% python3 -q
>>> import numpy as np
>>> np.set_printoptions(precision=1, suppress=True, linewidth=100, sign=" ")
>>> def rnd(a):
...     return np.round(a, 1) + 0
... 
>>> C = 10 * np.array([[-0.2, 0.6, -1.0, -0.4], [1.8, -1.9, -2.3, -0.3]])
>>> rng = np.random.default_rng(1114)
>>> idx = rng.integers(0, 2, 13)
>>> W0 = C[idx] + rng.normal(size=(13, 4))
>>> print(rnd(W0))
[[ -2.6   6.1  -9.6  -3.5]
 [ -1.9   7.5 -11.4  -4.1]
 [ 19.4 -19.1 -22.5  -3.2]
 [ 18.  -20.3 -23.4  -2.8]
 [ 20.1 -16.9 -23.1  -2.8]
 [ 18.1 -19.3 -22.9  -3.4]
 [ 18.2 -19.3 -23.8  -3.3]
 [ 17.4 -17.9 -22.   -3.4]
 [  0.2   6.3 -10.2  -4.8]
 [ 18.2 -19.7 -23.4  -4.8]
 [ -2.    5.3 -11.   -4.9]
 [ 16.8 -19.8 -22.1  -2.5]
 [ 15.9 -20.1 -22.3  -3.2]]
>>> print(rnd(np.abs(W0).max()))
23.8
>>> print(rnd(W0.sum(axis=0)))
[ 155.9 -147.4 -247.5  -46.7]
>>> print(np.unravel_index(np.abs(W0).argmax(), W0.shape))
(np.int64(6), np.int64(2))
>>> print(rnd(np.linalg.norm(W0)))
108.3
>>> W0[:, 4]
Traceback (most recent call last):
  File "<python-input-12>", line 1, in <module>
    W0[:, 4]
    ~~^^^^^^
IndexError: index 4 is out of bounds for axis 1 with size 4
>>> print(rnd(np.linalg.svd(W0, compute_uv=False)))
[ 105.2   25.6    4.5    2.1]
>>> C = W0[[2, 12]].astype(float)
>>> for _ in range(6):
...     idx = np.linalg.norm(W0[:, None] - C, axis=-1).argmin(axis=1)
...     C = np.array([W0[idx == j].mean(axis=0) for j in range(2)])
... 
>>> print(idx)
[ 1  1  0  0  0  0  0  0  1  0  1  0  0]
>>> print(np.bincount(idx))
[ 9  4]
>>> print(rnd(C))
[[ 18.  -19.2 -22.8  -3.3]
 [ -1.6   6.3 -10.5  -4.3]]
>>> print(np.abs(C[1] - C[0]).argmax())
1
